In [1]: import numpy as np

In [2]: np.set_printoptions(precision=2, suppress=True, linewidth=120)

In [3]: tidy = lambda a: np.round(a, 2) + 0

In [4]: Q, _ = np.linalg.qr(np.array([[1.1], [1.4]]))

In [5]: J = Q @ Q.T

In [6]: tidy(J)
Out[6]: 
array([[0.38, 0.49],
       [0.49, 0.62]])

In [7]: # rank 1

In [8]: w, vecs = np.linalg.eigh(J)

In [9]: x0 = np.array([1, 1])

In [10]: tidy(np.abs(J).sum(axis=1).max()), tidy(np.abs(w).max())
Out[10]: (np.float64(1.1), np.float64(1.0))

In [11]: M = np.array([[2, 3, 4, 5], [6, 7, 8, 9], [10, 11, 12, 13]])

In [12]: M
Out[12]: 
array([[ 2,  3,  4,  5],
       [ 6,  7,  8,  9],
       [10, 11, 12, 13]])

In [13]: tidy(M @ np.linalg.pinv(M) @ M)
Out[13]: 
array([[ 2.,  3.,  4.,  5.],
       [ 6.,  7.,  8.,  9.],
       [10., 11., 12., 13.]])

In [14]: np.linalg.lstsq(M[:-1].T, M[-1])[2]
Out[14]: np.int32(2)

In [15]: np.argsort(-np.linalg.norm(M, axis=0).round(6), kind="stable")[:3]
Out[15]: array([3, 2, 1])

In [16]: np.linalg.matrix_rank(M, rtol=0.1)
Out[16]: np.int64(1)

In [17]: tidy(np.linalg.norm(M, 2) / np.linalg.norm(M))
Out[17]: np.float64(1.0)

In [18]: np.linalg.cond(M) > 100
Out[18]: np.True_

In [19]: tidy(np.linalg.svd(M, compute_uv=False))
Out[19]: array([28.56,  1.53,  0.  ])

In [20]: M - M[0]
Out[20]: 
array([[0, 0, 0, 0],
       [4, 4, 4, 4],
       [8, 8, 8, 8]])

In [21]: tidy(np.linalg.norm(M))
Out[21]: np.float64(28.6)

In [22]: M.shape
Out[22]: (3, 4)
